$ ipython --no-banner

In [1]: import numpy as np

In [2]: np.set_printoptions(suppress=True, linewidth=140)

In [3]: q, _ = np.linalg.qr(np.array([[0.6, 1.0], [-1.4, 0.5], [-1.0, -0.5]]))

In [4]: M = q @ q.T

In [5]: M.round(3)
Out[5]: 
array([[ 0.701,  0.174, -0.423],
       [ 0.174,  0.898,  0.247],
       [-0.423,  0.247,  0.4  ]])

In [6]: U, sv, VT = np.linalg.svd(M)

In [7]: sv.round(3) + 0
Out[7]: array([1., 1., 0.])

In [8]: np.argmax(sv[:-1] / (sv[1:] + 1e-6)) + 1
Out[8]: np.int64(2)

In [9]: B = U[:, :2] @ np.diag(sv[:2]) @ VT[:2]

In [10]: B.round(3)
Out[10]: 
array([[ 0.701,  0.174, -0.423],
       [ 0.174,  0.898,  0.247],
       [-0.423,  0.247,  0.4  ]])

In [11]: np.allclose(B[:-1].T @ np.linalg.lstsq(B[:-1].T, B[-1])[0], B[-1])
Out[11]: True

In [12]: np.linalg.matrix_rank(M, rtol=0.1)
Out[12]: np.int64(2)

In [13]: np.linalg.cond(M) > 100
Out[13]: np.True_

In [14]: [round(float(x), 3) for x in np.linalg.svd(M, compute_uv=False)[:3]]
Out[14]: [1.0, 1.0, 0.0]

In [15]: np.argsort(-np.linalg.norm(M, axis=0).round(6), kind="stable")[:3]
Out[15]: array([1, 0, 2])

In [16]: proj = np.triu(np.array([[-1, 2, 1], [0, 1, 2], [-1, 1, 2]]), 1) + np.eye(3)

In [17]: B = proj @ M @ np.linalg.inv(proj)

In [18]: np.round(np.linalg.det(B), 3)
Out[18]: np.float64(0.0)

In [19]: round(np.trace(B), 3), np.trace(M)
Out[19]: (np.float64(2.0), np.float64(2.0))

In [20]: vec = np.array([3, 2, 1])

In [21]: np.round(M @ M @ vec, 3)
Out[21]: array([ 2.029,  2.566, -0.376])

In [22]: np.round(np.linalg.eigvalsh(2 * M - np.eye(3)), 3)
Out[22]: array([-1.,  1.,  1.])

In [23]: np.round(np.eye(3) - M, 3)
Out[23]: 
array([[ 0.299, -0.174,  0.423],
       [-0.174,  0.102, -0.247],
       [ 0.423, -0.247,  0.6  ]])

In [24]: np.round(M @ vec, 3)
Out[24]: array([ 2.029,  2.566, -0.376])

In [25]: np.trace(M)
Out[25]: np.float64(2.0)

In [26]: round((vec - M @ vec) @ (M @ vec), 3)
Out[26]: np.float64(-0.0)

In [27]: arr = np.load("out18.npy")

In [28]: arr
Out[28]: 
array([[ 3., -4.,  0.,  0.],
       [-3.,  5.,  0.,  0.],
       [ 0.,  0., -2.,  1.],
       [ 0.,  0.,  0.,  0.]])

In [29]: # null space of dimension 1

In [30]: rk = np.linalg.matrix_rank(arr)

In [31]: rk
Out[31]: np.int64(3)

In [32]: N = np.linalg.svd(arr)[2][rk:].T

In [33]: np.linalg.matrix_rank(arr.T @ arr), np.linalg.matrix_rank(arr @ arr.T)
Out[33]: (np.int64(3), np.int64(3))

In [34]: np.allclose(arr @ N, 0)
Out[34]: True

In [35]: [int(np.linalg.matrix_rank(np.delete(arr, i, axis=0))) for i in range(4)]
Out[35]: [2, 2, 2, 3]

In [36]: N[:, 0] / N[np.abs(N[:, 0]).round(6).argmax(), 0]
Out[36]: array([0. , 0. , 0.5, 1. ])

In [37]: arr @ N
Out[37]: 
array([[0.],
       [0.],
       [0.],
       [0.]])

In [38]: [int(np.linalg.matrix_rank(arr[:i])) for i in range(1, len(arr) + 1)]
Out[38]: [1, 2, 3, 3]

In [39]: B = np.array([[1, 0], [1, 2]])

In [40]: cent = np.array([[0]])

In [41]: A = np.block([[B, np.zeros((2, 1))], [np.zeros((1, 2)), cent]])

In [42]: A
Out[42]: 
array([[1., 0., 0.],
       [1., 2., 0.],
       [0., 0., 0.]])

In [43]: # splits into 2 blocks

In [44]: np.unique(A.round(6), axis=0).shape
Out[44]: (3, 3)

In [45]: round(float(np.trace(np.linalg.pinv(A) @ A)), 3)
Out[45]: 2.0

In [46]: np.allclose(A[:-1].T @ np.linalg.lstsq(A[:-1].T, A[-1])[0], A[-1])
Out[46]: True

In [47]: proj = np.triu(np.array([[-2, 0, -2], [-2, 2, 2], [2, -2, 1]]), 1) + np.eye(3)

In [48]: B = proj @ A @ np.linalg.inv(proj)

In [49]: np.trace(B), np.trace(A)
Out[49]: (np.float64(3.0), np.float64(3.0))

In [50]: proj @ A - A @ proj
Out[50]: 
array([[ 0.,  0.,  2.],
       [ 0.,  0., -2.],
       [ 0.,  0.,  0.]])

In [51]: np.poly(B)
Out[51]: array([ 1., -3.,  2.,  0.])

In [52]: round(np.trace(np.linalg.pinv(M) @ M), 3)
Out[52]: np.float64(2.0)

In [53]: np.linalg.lstsq(M[:-1].T, M[-1])[2]
Out[53]: np.int32(2)

In [54]: np.round(M @ np.linalg.pinv(M) @ M, 3)
Out[54]: 
array([[ 0.701,  0.174, -0.423],
       [ 0.174,  0.898,  0.247],
       [-0.423,  0.247,  0.4  ]])

In [55]: U, sv, VT = np.linalg.svd(A)

In [56]: sv.round(3)
Out[56]: array([2.288, 0.874, 0.   ])

In [57]: B = U[:, :2] @ np.diag(sv[:2]) @ VT[:2]

In [58]: round(float(np.linalg.norm(A - B) / np.linalg.norm(A)), 3)
Out[58]: 0.0

In [59]: np.linalg.matrix_rank(B)
Out[59]: np.int64(2)

In [60]: feats = np.loadtxt("dump.csv", delimiter=",")

In [61]: feats
Out[61]: 
array([[-45.312, -56.519,  33.426],
       [-40.683, -52.447,  29.939],
       [-31.79 , -44.412,  23.277],
       [-27.219, -40.141,  19.874],
       [-25.777, -38.77 ,  18.805],
       [-22.045, -35.154,  16.046],
       [-21.509, -34.626,  15.651],
       [-18.555, -31.67 ,  13.479],
       [-13.087, -25.943,   9.491],
       [ -3.542, -14.35 ,   2.68 ],
       [ -1.509, -11.195,   1.273],
       [ -1.302, -10.838,   1.131],
       [  1.115,  -2.275,  -0.52 ],
       [  0.541,  -0.767,  -0.235],
       [  0.306,  -0.4  ,  -0.129],
       [ -0.238,   0.27 ,   0.091],
       [ -0.296,   0.333,   0.112],
       [ -1.676,   1.64 ,   0.325],
       [ -2.127,   2.254,  -0.004],
       [ -2.19 ,   2.449,  -0.197],
       [ -2.209,   2.619,  -0.398],
       [ -2.207,   2.682,  -0.48 ],
       [ -1.19 ,   4.124,  -3.083],
       [ -0.106,   4.929,  -4.84 ],
       [ 12.492,  11.679, -20.489],
       [ 16.863,  13.824, -25.394]])

In [62]: cen = feats - feats.mean(axis=0)

In [63]: V = np.linalg.svd(cen)[2][:1]

In [64]: B = cen - cen @ V.T @ V

In [65]: np.round(B.std(axis=0), 3)
Out[65]: array([2.152, 2.757, 2.849])

In [66]: np.linalg.norm(B, axis=1).round(6).argmax()
Out[66]: np.int64(25)

In [67]: cen = (feats - feats.mean(axis=0)) / feats.std(axis=0)

In [68]: np.argwhere(np.abs(cen) > 2)
Out[68]: 
array([[ 0,  0],
       [ 0,  1],
       [ 0,  2],
       [ 1,  0],
       [25,  2]])

In [69]: np.round(cen.std(axis=0), 3)
Out[69]: array([1., 1., 1.])

In [70]: b = np.linalg.lstsq(np.delete(cen, 1, axis=1), cen[:, 1])[0]

In [71]: np.abs(b).argmax()
Out[71]: np.int64(0)

In [72]: b.round(3)
Out[72]: array([0.977, 0.011])

In [73]: z = feats[:, 0] > np.median(feats[:, 0])

In [74]: f = feats[z].mean(axis=0) - feats[~z].mean(axis=0)

In [75]: f.round(3)
Out[75]: array([ 21.461,  29.22 , -17.95 ])

In [76]: np.argsort(-np.abs(f).round(6), kind="stable")
Out[76]: array([1, 0, 2])

In [77]: def softmax(z):
    ...:     e = np.exp(z - z.max(axis=-1, keepdims=True))
    ...:     return e / e.sum(axis=-1, keepdims=True)
    ...: 

In [78]: np.round(softmax(feats[24]), 3) + 0
Out[78]: array([0.693, 0.307, 0.   ])

In [79]: np.round(softmax(feats).sum(axis=1), 3)
Out[79]: array([1., 1., 1., 1., 1., 1., 1., 1., 1., 1., 1., 1., 1., 1., 1., 1., 1., 1., 1., 1., 1., 1., 1., 1., 1., 1.])

In [80]: np.round(softmax(10 * feats[24]), 3) + 0
Out[80]: array([1., 0., 0.])

In [81]: scores = feats @ feats.T / np.sqrt(3)

In [82]: softmax(scores)[24] @ feats
Out[82]: array([ 16.863,  13.824, -25.394])

In [83]: vec = np.array([-1, 4, -4])

In [84]: rhs = feats @ vec

In [85]: np.round(np.linalg.lstsq(feats, rhs)[0], 3)
Out[85]: array([-1.,  4., -4.])

In [86]: np.round(np.linalg.pinv(feats) @ feats, 3) + 0
Out[86]: 
array([[1., 0., 0.],
       [0., 1., 0.],
       [0., 0., 1.]])

In [87]: rng = np.random.default_rng(6714)

In [88]: rhs = rhs + 0.1 * rng.normal(size=26)

In [89]: rhs.round(3)
Out[89]: 
array([-314.535, -288.987, -239.157, -212.808, -204.436, -182.68 , -179.595, -161.947, -128.692,  -64.47 ,  -48.353,  -46.447,   -8.434,
         -2.839,   -1.486,    0.887,    1.179,    6.906,   11.108,   12.876,   14.229,   14.889,   30.274,   39.139,  116.275,  139.802])

In [90]: b, *_ = np.linalg.lstsq(feats, rhs)

In [91]: np.round(np.linalg.norm(rhs - feats @ b), 3)
Out[91]: np.float64(0.611)

In [92]: np.round(feats.T @ (rhs - feats @ b), 3) + 0
Out[92]: array([0., 0., 0.])
